$ python3 -q
>>> import numpy as np
>>> np.set_printoptions(precision=2, suppress=True, linewidth=140)
>>> rng = np.random.default_rng(97703)
>>> th = rng.uniform(0, 2 * np.pi, 43)
>>> q, _ = np.linalg.qr(np.array([[-1.0, 0.0],
...     [-1.4, -1.3],
...     [-0.3, -0.2],
...     [0.0, 0.5],
...     [1.6, 0.0],
...     [0.2, 0.9],
...     [1.3, 0.4],
...     [-1.2, 0.2],
...     [-0.7, 0.6],
...     [1.2, 0.0],
...     [0.6, -0.6],
...     [0.7, 0.3],
...     [0.3, 0.0]]))
>>> feats = 5 * np.c_[np.cos(th), np.sin(th)] @ q.T
>>> feats.round(2) + 0
array([[ 0.44,  3.54,  0.58, -1.13, -0.7 , -2.11, -1.47,  0.08, -1.04, -0.53,  1.09, -0.98, -0.13],
       [ 1.22,  2.96,  0.56, -0.48, -1.95, -1.11, -1.97,  1.27,  0.28, -1.46, -0.15, -1.14, -0.37],
       [ 0.69,  3.52,  0.6 , -0.98, -1.1 , -1.91, -1.68,  0.43, -0.7 , -0.83,  0.77, -1.07, -0.21],
       [-1.03,  1.63,  0.16, -1.18,  1.65, -1.92,  0.39, -1.71, -2.14,  1.24,  2.04,  0.01,  0.31],
       [-1.21, -2.99, -0.56,  0.5 ,  1.93,  1.14,  1.97, -1.25, -0.24,  1.45,  0.12,  1.14,  0.36],
       [-1.36, -2.57, -0.51,  0.26,  2.18,  0.73,  1.97, -1.53, -0.65,  1.63,  0.51,  1.11,  0.41],
       [-1.52, -1.34, -0.33, -0.3 ,  2.43, -0.24,  1.73, -1.94, -1.42,  1.82,  1.27,  0.88,  0.46],
       [-1.51, -0.74, -0.24, -0.53,  2.41, -0.65,  1.53, -2.02, -1.69,  1.81,  1.54,  0.74,  0.45],
       [-0.31,  3.02,  0.44, -1.33,  0.5 , -2.33, -0.66, -0.9 , -1.81,  0.37,  1.78, -0.58,  0.09],
       [ 1.27,  2.84,  0.54, -0.41, -2.03, -0.99, -1.98,  1.36,  0.4 , -1.53, -0.27, -1.13, -0.38],
       [ 1.19, -1.13, -0.07,  1.08, -1.9 ,  1.7 , -0.69,  1.86,  2.12, -1.43, -2.  , -0.19, -0.36],
       [-1.27, -2.84, -0.54,  0.41,  2.03,  0.99,  1.98, -1.36, -0.4 ,  1.52,  0.27,  1.13,  0.38],
       [-1.52, -1.12, -0.3 , -0.39,  2.43, -0.4 ,  1.66, -1.98, -1.53,  1.82,  1.38,  0.83,  0.46],
       [ 1.47,  2.01,  0.43,  0.02, -2.35, -0.26, -1.9 ,  1.77,  1.05, -1.77, -0.91, -1.02, -0.44],
       [ 0.06,  3.38,  0.53, -1.27, -0.1 , -2.29, -1.1 , -0.43, -1.48, -0.08,  1.48, -0.8 , -0.02],
       [ 0.34, -2.98, -0.43,  1.33, -0.55,  2.32,  0.62,  0.94,  1.84, -0.41, -1.8 ,  0.56, -0.1 ],
       [ 1.08,  3.21,  0.58, -0.65, -1.72, -1.39, -1.92,  1.03, -0.03, -1.29,  0.14, -1.15, -0.32],
       [ 0.88,  3.42,  0.6 , -0.84, -1.4 , -1.69, -1.81,  0.71, -0.4 , -1.05,  0.49, -1.12, -0.26],
       [ 0.5 , -2.76, -0.38,  1.33, -0.79,  2.29,  0.42,  1.13,  1.94, -0.6 , -1.89,  0.45, -0.15],
       [ 1.42,  2.32,  0.48, -0.13, -2.27, -0.52, -1.95,  1.65,  0.84, -1.7 , -0.7 , -1.07, -0.43],
       [ 0.02, -3.32, -0.51,  1.29, -0.03,  2.31,  1.  ,  0.54,  1.56, -0.03, -1.56,  0.76, -0.01],
       [ 0.38,  3.53,  0.58, -1.15, -0.61, -2.15, -1.42,  0.  , -1.12, -0.46,  1.15, -0.96, -0.11],
       [-1.52, -1.2 , -0.31, -0.36,  2.43, -0.34,  1.69, -1.97, -1.49,  1.82,  1.34,  0.85,  0.46],
       [ 0.06,  3.38,  0.53, -1.27, -0.1 , -2.29, -1.1 , -0.43, -1.47, -0.08,  1.48, -0.8 , -0.02],
       [ 1.48,  1.91,  0.42,  0.06, -2.37, -0.18, -1.88,  1.8 ,  1.11, -1.78, -0.96, -1.  , -0.44],
       [ 0.59, -2.61, -0.35,  1.32, -0.94,  2.26,  0.29,  1.23,  1.99, -0.7 , -1.94,  0.38, -0.18],
       [-0.48, -3.55, -0.59,  1.1 ,  0.77,  2.08,  1.51, -0.14,  0.99,  0.58, -1.03,  1.  ,  0.14],
       [-0.59, -3.54, -0.59,  1.05,  0.94,  2.  ,  1.6 , -0.29,  0.84,  0.71, -0.9 ,  1.04,  0.18],
       [-1.26, -2.87, -0.55,  0.42,  2.02,  1.01,  1.98, -1.34, -0.37,  1.51,  0.25,  1.14,  0.38],
       [-1.09, -3.19, -0.58,  0.64,  1.74,  1.37,  1.93, -1.05,  0.01,  1.31, -0.12,  1.15,  0.33],
       [ 1.4 ,  2.42,  0.49, -0.18, -2.24, -0.6 , -1.96,  1.61,  0.76, -1.68, -0.63, -1.09, -0.42],
       [ 0.35, -2.97, -0.43,  1.33, -0.56,  2.32,  0.61,  0.95,  1.84, -0.42, -1.8 ,  0.55, -0.1 ],
       [-1.24, -2.91, -0.55,  0.45,  1.99,  1.06,  1.97, -1.31, -0.33,  1.49,  0.2 ,  1.14,  0.37],
       [-0.95,  1.85,  0.2 , -1.22,  1.52, -2.01,  0.26, -1.63, -2.13,  1.14,  2.04, -0.07,  0.28],
       [ 1.01,  3.3 ,  0.59, -0.72, -1.61, -1.51, -1.89,  0.92, -0.16, -1.21,  0.26, -1.14, -0.3 ],
       [-1.5 , -1.72, -0.39, -0.15,  2.4 ,  0.04,  1.83, -1.86, -1.22,  1.8 ,  1.07,  0.96,  0.45],
       [-0.94,  1.86,  0.21, -1.23,  1.51, -2.02,  0.25, -1.62, -2.13,  1.13,  2.04, -0.07,  0.28],
       [ 0.83,  3.45,  0.6 , -0.88, -1.33, -1.75, -1.79,  0.65, -0.47, -1.  ,  0.55, -1.11, -0.25],
       [-1.37,  0.33, -0.07, -0.87,  2.2 , -1.29,  1.09, -2.  , -2.  ,  1.65,  1.87,  0.44,  0.41],
       [-1.33, -2.66, -0.52,  0.3 ,  2.14,  0.81,  1.98, -1.48, -0.57,  1.6 ,  0.44,  1.12,  0.4 ],
       [-0.47, -3.54, -0.58,  1.11,  0.75,  2.09,  1.5 , -0.12,  1.01,  0.56, -1.05,  0.99,  0.14],
       [ 1.18, -1.15, -0.08,  1.08, -1.89,  1.71, -0.68,  1.85,  2.12, -1.42, -2.01, -0.18, -0.36],
       [ 1.44,  0.05,  0.13,  0.75, -2.3 ,  1.07, -1.26,  2.02,  1.91, -1.72, -1.77, -0.55, -0.43]])
>>> d = np.linalg.norm(feats[:, None] - feats[None], axis=-1)
>>> d.mean(axis=1).argmax()
np.int64(42)
>>> (d + 1e9 * np.eye(43)).round(6).argmin(axis=1)
array([21,  9, 37, 33, 32, 39, 22, 12, 14,  1, 41, 28, 22, 24, 23, 31, 34, 37, 25, 30, 15,  0, 12, 14, 13, 18, 40, 26, 11,  4, 19, 15, 28,
       36, 16,  6, 33, 17,  7,  5, 26, 10, 10])
>>> np.linalg.matrix_rank(d ** 2)
np.int64(3)
>>> d.shape
(43, 43)
>>> np.unravel_index(d.round(6).argmax(), d.shape)
(np.int64(9), np.int64(11))
>>> np.linalg.norm(feats, axis=1)
array([5., 5., 5., 5., 5., 5., 5., 5., 5., 5., 5., 5., 5., 5., 5., 5., 5., 5., 5., 5., 5., 5., 5., 5., 5., 5., 5., 5., 5., 5., 5., 5., 5.,
       5., 5., 5., 5., 5., 5., 5., 5., 5., 5.])
>>> left, sigma, Vt = np.linalg.svd(feats)
>>> V = Vt[:(sigma > 1e-8).sum()]
>>> x0 = feats[21] + 5 * feats[10] + rng.integers(2) * np.eye(13)[7]
>>> x0
array([  6.33,  -2.13,   0.21,   4.23, -10.12,   6.34,  -4.84,   9.28,   9.5 ,  -7.59,  -8.87,  -1.89,  -1.9 ])
>>> np.diag(V.T @ V)
array([0.09, 0.5 , 0.01, 0.07, 0.24, 0.22, 0.16, 0.16, 0.18, 0.13, 0.17, 0.05, 0.01])
>>> left, sigma, Vt = np.linalg.svd(feats)
>>> sigma.round(2) + 0
array([25.61, 20.47,  0.  ,  0.  ,  0.  ,  0.  ,  0.  ,  0.  ,  0.  ,  0.  ,  0.  ,  0.  ,  0.  ])
>>> A2 = left[:, :2] @ np.diag(sigma[:2]) @ Vt[:2]
>>> np.linalg.matrix_rank(A2)
np.int64(2)
>>> np.round(np.abs(feats - A2).max(), 2)
np.float64(0.0)
>>> np.linalg.matrix_rank(feats, rtol=0.05)
np.int64(2)
>>> feats.mean(axis=0)
array([-0.07,  0.01, -0.01, -0.04,  0.12, -0.06,  0.06, -0.11, -0.1 ,  0.09,  0.09,  0.03,  0.02])
>>> np.round(np.linalg.svd(feats, compute_uv=False), 2) + 0
array([25.61, 20.47,  0.  ,  0.  ,  0.  ,  0.  ,  0.  ,  0.  ,  0.  ,  0.  ,  0.  ,  0.  ,  0.  ])
>>> round(float(np.abs(feats).max()), 2)
3.55
>>> np.linalg.matrix_rank(feats)
np.int64(2)
>>> np.round(np.linalg.norm(feats), 2)
np.float64(32.79)
>>> Ac = feats - feats.mean(axis=0)
>>> left, sigma, Vt = np.linalg.svd(Ac, full_matrices=False)
>>> np.round(sigma ** 2 / (sigma ** 2).sum(), 2) + 0
array([0.61, 0.39, 0.  , 0.  , 0.  , 0.  , 0.  , 0.  , 0.  , 0.  , 0.  , 0.  , 0.  ])
>>> np.searchsorted(np.cumsum(sigma ** 2) / (sigma ** 2).sum(), 0.9) + 1
np.int64(2)
>>> Vt[0] * np.sign(Vt[0, np.abs(Vt[0]).argmax()])
array([ 0.21,  0.64,  0.12, -0.13, -0.34, -0.28, -0.38,  0.2 , -0.01, -0.26,  0.03, -0.23, -0.06])
